% python3 -q
>>> import numpy as np
>>> np.set_printoptions(precision=3, suppress=True, linewidth=100, floatmode="fixed")
>>> data = np.loadtxt("out11.csv", delimiter=",")
>>> print(data)
[[ 0.200 -0.067 -0.333  0.067  0.200]
 [-0.067  0.022  0.111 -0.022 -0.067]
 [-0.333  0.111  0.556 -0.111 -0.333]
 [ 0.067 -0.022 -0.111  0.022  0.067]
 [ 0.200 -0.067 -0.333  0.067  0.200]]
>>> # rows 0 and 4 are equal
>>> ev, evecs = np.linalg.eigh(data)
>>> x = np.array([1, 2, 3, 2, 2])
>>> print(evecs * np.maximum(ev, 0) @ evecs.T)
[[ 0.200 -0.067 -0.333  0.067  0.200]
 [-0.067  0.022  0.111 -0.022 -0.067]
 [-0.333  0.111  0.556 -0.111 -0.333]
 [ 0.067 -0.022 -0.111  0.022  0.067]
 [ 0.200 -0.067 -0.333  0.067  0.200]]
>>> print((np.sign(evecs[:, -1].round(6)) == np.sign(evecs[0, -1].round(6))).astype(int))
[1 0 0 1 1]
>>> print(round(float(x @ data @ x), 3))
0.8
>>> A = np.load("case17.npy")
>>> print(A)
[[0.417 0.250 0.083 0.417]
 [0.250 0.150 0.050 0.250]
 [0.083 0.050 0.017 0.083]
 [0.417 0.250 0.083 0.417]]
>>> ev, evecs = np.linalg.eigh(A)
>>> x = np.array([2, 5, 1, 5])
>>> print(evecs * np.maximum(ev, 0) @ evecs.T)
[[0.417 0.250 0.083 0.417]
 [0.250 0.150 0.050 0.250]
 [0.083 0.050 0.017 0.083]
 [0.417 0.250 0.083 0.417]]
>>> print(np.round(np.linalg.eigvalsh(A[1:, 1:]), 3) + 0)
[0.000 0.000 0.583]
>>> print(evecs * np.abs(ev) @ evecs.T)
[[0.417 0.250 0.083 0.417]
 [0.250 0.150 0.050 0.250]
 [0.083 0.050 0.017 0.083]
 [0.417 0.250 0.083 0.417]]
>>> print(np.round(x @ A @ x / (x @ x), 3), round(ev[0], 3), np.round(ev[-1], 3))
0.788 -0.0 1.0
>>> Uu, sig, Vt = np.linalg.svd(A)
>>> print(np.argmax(sig[:-1] / (sig[1:] + 1e-6)) + 1)
1
>>> print(sig.round(3) + 0)
[1.000 0.000 0.000 0.000]
>>> out = Uu[:, :1] @ np.diag(sig[:1]) @ Vt[:1]
>>> print(round(float(np.linalg.norm(A - out) / np.linalg.norm(A)), 3))
0.0
>>> G = A.T @ A
>>> print(np.trace(G), (A ** 2).sum())
1.0 1.0
>>> print(np.linalg.matrix_rank(G))
1
>>> print(np.argsort(-np.linalg.norm(A, axis=0).round(6), kind="stable")[:3])
[0 3 1]
>>> print(np.linalg.matrix_rank(A, rtol=0.1))
1
>>> print(round(float(np.linalg.norm(A, 2) / np.linalg.norm(A)), 3))
1.0
>>> out = A / np.linalg.norm(A, axis=1, keepdims=True)
>>> G = out @ out.T
>>> print(np.linalg.norm(out, axis=1))
[1.000 1.000 1.000 1.000]
>>> print(np.argwhere(np.triu(np.abs(G) > 0.95, 1)))
[[0 1]
 [0 2]
 [0 3]
 [1 2]
 [1 3]
 [2 3]]
>>> print(np.degrees(np.arccos(np.clip(G[0, 1], -1, 1))))
0.0
>>> print(G)
[[1.000 1.000 1.000 1.000]
 [1.000 1.000 1.000 1.000]
 [1.000 1.000 1.000 1.000]
 [1.000 1.000 1.000 1.000]]
>>> print(G[0])
[1.000 1.000 1.000 1.000]
>>> m1 = np.loadtxt("run7.csv", delimiter=",")
>>> print(m1)
[[-0.406 -0.128 -0.588  0.688]
 [ 0.696 -0.670 -0.247  0.076]
 [ 0.116  0.345 -0.770 -0.525]
 [ 0.580  0.645  0.039  0.496]]
>>> print((m1 + m1.T) / 2)
[[-0.406  0.284 -0.236  0.634]
 [ 0.284 -0.670  0.049  0.360]
 [-0.236  0.049 -0.770 -0.243]
 [ 0.634  0.360 -0.243  0.496]]
>>> assert m1 == m1.T
Traceback (most recent call last):
  File "<python-input-39>", line 1, in <module>
    assert m1 == m1.T
           ^^^^^^^^^^
ValueError: The truth value of an array with more than one element is ambiguous. Use a.any() or a.all()
>>> print((m1 - m1.T) / 2)
[[ 0.000 -0.412 -0.352  0.054]
 [ 0.412  0.000 -0.296 -0.285]
 [ 0.352  0.296  0.000 -0.282]
 [-0.054  0.285  0.282  0.000]]
>>> print(np.round(np.trace(m1), 3))
-1.35
>>> print(np.round(np.abs(np.linalg.eigvals(m1)).max(), 3))
1.0
>>> print(np.allclose(m1, m1.T))
False
>>> proj = np.triu(np.array([[3, 0, 1, 1], [1, 2, 2, 3], [2, 1, 0, 1], [2, 2, 3, 2]]), 1) + np.eye(4)
>>> out = proj @ m1 @ np.linalg.inv(proj)
>>> print(proj @ m1 - m1 @ proj)
[[ 0.696  0.990 -0.069  1.349]
 [ 1.973  2.625 -0.780  1.997]
 [ 0.580  0.645 -0.767  0.115]
 [ 0.000  0.000 -1.871 -2.554]]
>>> print(round(np.linalg.det(out), 3))
-1.0
>>> W0 = np.load("block16.npy")
>>> print(W0)
[[ 3.627  2.514  3.872  3.791  2.471]
 [-3.916 -2.495 -3.995 -4.014 -2.546]
 [ 1.977  1.379  1.912  2.024  1.329]
 [ 1.879  1.222  1.716  1.715  1.166]
 [-2.013 -1.411 -2.021 -1.974 -1.521]
 [-2.390 -1.511 -2.503 -2.354 -1.517]
 [ 0.350  0.173  0.430  0.216  0.238]
 [ 0.278  0.286  0.248  0.227  0.364]
 [ 2.790  1.941  2.899  2.941  1.842]
 [ 0.563  0.427  0.462  0.332  0.275]
 [-1.903 -1.038 -1.780 -1.954 -1.285]
 [-3.050 -1.937 -2.967 -2.974 -1.960]
 [ 5.175  3.721  5.127  5.276  3.336]
 [-0.857 -0.510 -0.778 -0.765 -0.516]
 [-1.849 -1.324 -1.964 -2.164 -1.163]
 [-3.254 -2.187 -3.144 -3.371 -2.136]
 [-0.188 -0.054  0.064  0.046  0.083]
 [ 2.347  1.387  2.298  2.232  1.676]
 [-3.017 -1.976 -2.983 -2.972 -1.982]
 [ 5.272  3.309  5.075  5.080  3.474]
 [ 0.716  0.512  0.838  0.798  0.543]
 [ 5.036  3.522  5.310  5.110  3.413]
 [-1.096 -0.611 -0.876 -0.962 -0.745]
 [ 2.128  1.445  2.222  2.231  1.310]
 [ 0.204  0.174  0.078  0.275  0.113]
 [-1.559 -1.233 -1.810 -1.668 -1.243]
 [-5.358 -3.723 -5.522 -5.574 -3.665]
 [-0.172 -0.094 -0.179 -0.199  0.077]
 [-5.124 -3.769 -5.225 -5.273 -3.645]
 [ 0.280  0.075  0.043  0.133  0.053]]
>>> d = np.linalg.norm(W0[:, None] - W0[None], axis=-1)
>>> print(d.shape)
(30, 30)
>>> print(np.unravel_index(d.round(6).argmax(), d.shape))
(np.int64(12), np.int64(26))
>>> print((d + 1e9 * np.eye(30)).round(6).argmin(axis=1))
[ 8 15 23  2 14  4  7  6 17  6 14 18 21 22 10 18 27 23 11 21  9 12 13  2 29 10 28 16 26 24]
>>> print(d[:5, :5])
[[ 0.000 15.165  3.504  3.922 11.451]
 [15.165  0.000 11.666 11.252  3.729]
 [ 3.504 11.666  0.000  0.441  7.955]
 [ 3.922 11.252  0.441  0.000  7.541]
 [11.451  3.729  7.955  7.541  0.000]]
>>> print(np.flatnonzero(d[5] < d.mean() / 2))
[ 1  4  5 10 11 13 14 15 18 22 25]
>>> print(np.linalg.matrix_rank(d ** 2))
7
>>> Xc = (W0 - W0.mean(axis=0)) / W0.std(axis=0)
>>> print(np.argwhere(np.abs(Xc) > 2))
[]
>>> beta = np.linalg.lstsq(np.delete(Xc, 1, axis=1), Xc[:, 1])[0]
>>> print(np.abs(beta).argmax())
2
>>> print(round(1 - np.var(Xc[:, 1] - np.delete(Xc, 1, axis=1) @ beta), 3))
0.997
>>> out = np.array([[1, 5, 2, 2, 0, 1],
...     [0, 4, 2, 5, 3, 2],
...     [1, 5, 1, 2, 1, 5],
...     [2, 5, 5, 5, 3, 5],
...     [5, 0, 2, 2, 3, 0],
...     [1, 5, 4, 3, 1, 0]])
>>> X = out + out.T
>>> print(X)
[[ 2  5  3  4  5  2]
 [ 5  8  7 10  3  7]
 [ 3  7  2  7  3  9]
 [ 4 10  7 10  5  8]
 [ 5  3  3  5  6  1]
 [ 2  7  9  8  1  0]]
>>> ev, evecs = np.linalg.eigh(X)
>>> x = np.array([1, 0, 2, 1, 2, 1])
>>> print(np.abs(X).sum(axis=1).max(), np.round(np.abs(ev).max(), 3))
44 33.454
>>> print(np.linalg.eigvalsh(X[1:, 1:]))
[-8.390 -1.217 -0.637  4.952 31.292]
>>> print(round(float(x @ X @ x / (x @ x)), 3), round(ev[0], 3), round(ev[-1], 3))
19.636 -8.399 33.454
>>> print(x @ X @ x)
216
>>> print(round(float(np.linalg.eigvalsh(X).min()), 3))
-8.399
>>> print([round(float(np.linalg.det(X[:i, :i])), 2) + 0 for i in range(1, 7)])
[2.0, -9.0, 22.0, 53.0, 72.0, -324.0]
>>> try:
...     np.linalg.cholesky(X)
... except np.linalg.LinAlgError as e:
...     print(e)
... 
Matrix is not positive definite
>>> out = np.linalg.inv(X)
>>> print(np.round(np.linalg.inv(out), 3) + 0)
[[ 2.000  5.000  3.000  4.000  5.000  2.000]
 [ 5.000  8.000  7.000 10.000  3.000  7.000]
 [ 3.000  7.000  2.000  7.000  3.000  9.000]
 [ 4.000 10.000  7.000 10.000  5.000  8.000]
 [ 5.000  3.000  3.000  5.000  6.000  1.000]
 [ 2.000  7.000  9.000  8.000  1.000  0.000]]
>>> print(round(float(np.linalg.det(X) * np.linalg.det(out)), 3))
1.0
>>> print(np.round(np.linalg.slogdet(X)[0], 3))
-1.0
>>> print(np.round(X @ out, 3) + 0)
[[1.000 0.000 0.000 0.000 0.000 0.000]
 [0.000 1.000 0.000 0.000 0.000 0.000]
 [0.000 0.000 1.000 0.000 0.000 0.000]
 [0.000 0.000 0.000 1.000 0.000 0.000]
 [0.000 0.000 0.000 0.000 1.000 0.000]
 [0.000 0.000 0.000 0.000 0.000 1.000]]
>>> print(round(float(np.linalg.cond(X)), 3))
330.265
>>> E = np.load("layer18.npy")
>>> print(E)
[[-0.281 -0.061  0.049]
 [ 0.915  0.043 -0.282]
 [-0.281  0.425 -0.860]
 [ 0.070  0.902  0.422]]
>>> proj = E @ np.linalg.solve(E.T @ E, E.T)
>>> print(np.trace(proj))
3.0
>>> print(proj)
[[ 0.085 -0.274  0.011 -0.055]
 [-0.274  0.918  0.003 -0.016]
 [ 0.011  0.003  1.000  0.001]
 [-0.055 -0.016  0.001  0.997]]
>>> out = E / np.linalg.norm(E, axis=1, keepdims=True)
>>> G = out @ out.T
>>> print((G - 2 * np.eye(4)).round(6).argmax(axis=1))
[2 2 0 2]
>>> print(np.argwhere(np.triu(np.abs(G) > 0.95, 1)))
[[0 1]]
>>> print(G)
[[ 1.000 -0.978  0.039 -0.187]
 [-0.978  1.000  0.004 -0.017]
 [ 0.039  0.004  1.000  0.001]
 [-0.187 -0.017  0.001  1.000]]
>>> print((np.abs(G) > 0.9).astype(int))
[[1 1 0 0]
 [1 1 0 0]
 [0 0 1 0]
 [0 0 0 1]]
>>> print(np.linalg.norm(out, axis=1))
[1.000 1.000 1.000 1.000]
>>> ev, evecs = np.linalg.eigh(G)
>>> print(np.abs(evecs[:, -1]))
[0.708 0.695 0.025 0.121]
>>> print(np.round(ev.sum(), 3), np.trace(G))
4.0 4.0
>>> print(np.round(evecs.T @ evecs, 3) + 0)
[[1.000 0.000 0.000 0.000]
 [0.000 1.000 0.000 0.000]
 [0.000 0.000 1.000 0.000]
 [0.000 0.000 0.000 1.000]]
>>> print((ev > 1e-8).sum(), (ev < -1e-8).sum())
3 0
>>> arr = np.array([[0, 0, 0, 1, 1, 1],
...     [0, 0, 0, 0, 0, 0],
...     [0, 0, 0, 0, 0, 0],
...     [1, 0, 0, 0, 1, 0],
...     [1, 0, 0, 1, 0, 1],
...     [1, 0, 0, 0, 1, 0]])
>>> print(np.linalg.lstsq(arr[:-1].T, arr[-1])[2])
3
